$ python -q
>>> import numpy as np
>>> from numpy import linalg as LA
>>> np.set_printoptions(precision=1, suppress=True, linewidth=140)
>>> def rd(a):
...     return np.round(a, 1) + 0
... 
>>> data = np.load("w.npy")
>>> data
array([[-4.2, -1.2, -2.1, -2. ],
       [-3.7, -1.7, -2.2, -1.6],
       [-4.6, -1.3, -1.9, -2.7],
       [ 4. ,  1.2,  2. ,  2.8],
       [-1.5, -1. , -1.1, -1. ],
       [-1.6, -0.9, -1.1, -0.7],
       [ 0.5, -0.4,  0. , -0.1],
       [-5.5, -2.2, -3.5, -3.4],
       [-2.2, -0.1, -0.7, -1.4],
       [-6.4, -1.4, -2.7, -3.3],
       [ 6.3,  1.9,  3.4,  3.5],
       [ 6.1,  1.8,  2.7,  3.5],
       [ 6.1,  2. ,  3.5,  3.1],
       [ 5.9,  2.1,  2.7,  3.5],
       [-1.6, -0.3, -0.8, -0.8],
       [-2.6, -0.3, -1.5, -1.4],
       [-6.6, -2.6, -2.7, -3.2],
       [ 4.2,  2. ,  2. ,  2.2],
       [ 4.3,  2. ,  2. ,  2.5],
       [-1.9,  0. , -0.7, -1.1]])
>>> x = np.array([3, 2, 1, 2])
>>> rhs = data @ x
>>> rd(LA.solve(data.T @ data, data.T @ rhs))
array([3., 2., 1., 2.])
>>> try:
...     LA.solve(data, rhs)
... except LA.LinAlgError as e:
...     print("failed:", e)
... 
failed: Last 2 dimensions of the array must be square
>>> rng = np.random.default_rng(581)
>>> rhs = rhs + 0.1 * rng.normal(size=20)
>>> rd(rhs)
array([-21. , -19.8, -23.7,  21.9,  -9.7,  -9. ,   0.5, -31.1, -10.4, -31.3,  32.9,  31.7,  32. ,  31.7,  -7.8, -12.6, -34.1,  22.9,  24. ,
        -8.6])
>>> coef, *_ = LA.lstsq(data, rhs)
>>> coef.round()
array([3., 2., 1., 2.])
>>> [round(float(LA.norm(LA.solve(data.T @ data + lam * np.eye(4), data.T @ rhs))), 2) for lam in (0, 1, 10, 100)]
[4.27, 4.16, 4.03, 3.54]
>>> rd(data.T @ (rhs - data @ coef))
array([0., 0., 0., 0.])
>>> x = np.array([4, -9, 4, 1])
>>> rhs = data @ x
>>> coef, lr = np.zeros(4), 1 / LA.norm(data, 2) ** 2
>>> for i in range(15):
...     coef -= lr * data.T @ (data @ coef - rhs)
...     if i % 5 == 0: print(i, round(LA.norm(data @ coef - rhs), 1))
... 
0 17.6
5 17.2
10 16.7
>>> rd(coef)
array([2.3, 0. , 1. , 1.3])
>>> M = np.loadtxt("x.csv", delimiter=",")
>>> M
array([[91.1, 80.1, 29.2],
       [92. , 79. , 28.3],
       [90.6, 80. , 31.3],
       [88.9, 83.1, 28.9],
       [90.3, 80.5, 30.2],
       [88.6, 79. , 30.2],
       [90.1, 78.8, 30.1],
       [89.9, 80.9, 30.8],
       [88.1, 78.8, 30.9],
       [89.7, 79.9, 30. ],
       [90. , 79.9, 29.4],
       [89.9, 81.5, 29. ],
       [90.7, 80.8, 31.9],
       [89.4, 81. , 31. ],
       [88.8, 79.7, 29. ],
       [87.6, 79.5, 30.1],
       [88.8, 79.9, 28.5],
       [89.8, 79.9, 27.9],
       [87.8, 80.4, 29. ],
       [90.1, 79.3, 30.6],
       [91. , 80.9, 29.9],
       [88.5, 79.7, 30.7]])
>>> Xs = (M - M.mean(axis=0)) / M.std(axis=0)
>>> rd(Xs.std(axis=0))
array([1., 1., 1.])
>>> np.argwhere(np.abs(Xs) > 2)
array([[1, 0],
       [3, 1]])
>>> coef = LA.lstsq(np.delete(Xs, 0, axis=1), Xs[:, 0])[0]
>>> rd(1 - np.var(Xs[:, 0] - np.delete(Xs, 0, axis=1) @ coef))
np.float64(0.0)
>>> rd(coef)
array([0.1, 0. ])
>>> D = LA.norm(M[:, None] - M[None], axis=-1)
>>> np.flatnonzero(D[17] < D.mean() / 2)
array([17])
>>> rd(LA.norm(M - M.mean(axis=0), axis=1))
array([1.6, 3.1, 1.7, 3.2, 0.8, 1.6, 1.4, 1.3, 2.3, 0.3, 0.6, 1.7, 2.4, 1.5, 1.3, 2.1, 1.6, 2. , 2. , 1.2, 1.6, 1.5])
>>> D.mean(axis=1).argmax()
np.int64(3)
>>> M2 = np.c_[M[:, :2] @ np.array([[1, -1], [3, -3]]), np.array([2, -1, -2, -3, 1, 3, 0, 3, 1, -2, 1, 2, 1, 1, -3, -2, -1, 2, -2, 1, -3, -3])]
>>> rd(M2)
array([[ 331.4, -331.4,    2. ],
       [ 329. , -329. ,   -1. ],
       [ 330.6, -330.6,   -2. ],
       [ 338.2, -338.2,   -3. ],
       [ 331.8, -331.8,    1. ],
       [ 325.6, -325.6,    3. ],
       [ 326.5, -326.5,    0. ],
       [ 332.6, -332.6,    3. ],
       [ 324.5, -324.5,    1. ],
       [ 329.4, -329.4,   -2. ],
       [ 329.7, -329.7,    1. ],
       [ 334.4, -334.4,    2. ],
       [ 333.1, -333.1,    1. ],
       [ 332.4, -332.4,    1. ],
       [ 327.9, -327.9,   -3. ],
       [ 326.1, -326.1,   -2. ],
       [ 328.5, -328.5,   -1. ],
       [ 329.5, -329.5,    2. ],
       [ 329. , -329. ,   -2. ],
       [ 328. , -328. ,    1. ],
       [ 333.7, -333.7,   -3. ],
       [ 327.6, -327.6,   -3. ]])
>>> rd(LA.norm(M2 - M @ LA.lstsq(M, M2)[0], axis=0))
array([0. , 0. , 9.1])
>>> LA.matrix_rank(M2)
np.int64(2)
>>> x = np.array([3, 3, 5])
>>> rhs = M @ x
>>> rd(LA.pinv(M) @ M)
array([[1., 0., 0.],
       [0., 1., 0.],
       [0., 0., 1.]])
>>> try:
...     LA.solve(M, rhs)
... except LA.LinAlgError as e:
...     print("failed:", e)
... 
failed: Last 2 dimensions of the array must be square
>>> rhs = rhs + 0.3 * rng.normal(size=22)
>>> rd(rhs)
array([659.4, 654.7, 668.4, 661.1, 663.4, 653.9, 657. , 666.5, 655.1, 659. , 657.2, 658.9, 673.5, 666.6, 650.3, 651.6, 648.2, 648.4, 649.8,
       660.8, 665.4, 658.3])
>>> coef, *_ = LA.lstsq(M, rhs)
>>> rd(LA.norm(rhs - M @ coef))
np.float64(1.3)
>>> rd(M.T @ (rhs - M @ coef))
array([0., 0., 0.])
>>> [round(float(LA.norm(LA.solve(M.T @ M + lam * np.eye(3), M.T @ rhs))), 2) for lam in (0, 1, 10, 100)]
[6.54, 6.45, 5.95, 5.36]
>>> coef.round()
array([3., 3., 5.])
>>> m1 = np.array([[2, -2, 2, -3, 1, -3, 2],
...     [-3, 0, -3, 3, 2, 3, -3],
...     [0, -3, 1, 0, 0, -1, 2],
...     [-3, 0, -3, 3, 2, 3, -3],
...     [2, 0, 3, -1, -3, -3, -3],
...     [-1, 2, 3, 2, 3, 3, 3],
...     [-1, -3, 3, 0, -2, -1, 0]])
>>> m1
array([[ 2, -2,  2, -3,  1, -3,  2],
       [-3,  0, -3,  3,  2,  3, -3],
       [ 0, -3,  1,  0,  0, -1,  2],
       [-3,  0, -3,  3,  2,  3, -3],
       [ 2,  0,  3, -1, -3, -3, -3],
       [-1,  2,  3,  2,  3,  3,  3],
       [-1, -3,  3,  0, -2, -1,  0]])
>>> # row 3 repeats row 1
>>> C2 = m1.T @ m1
>>> (m1 @ m1.T).shape
(7, 7)
>>> np.allclose(C2, C2.T)
True
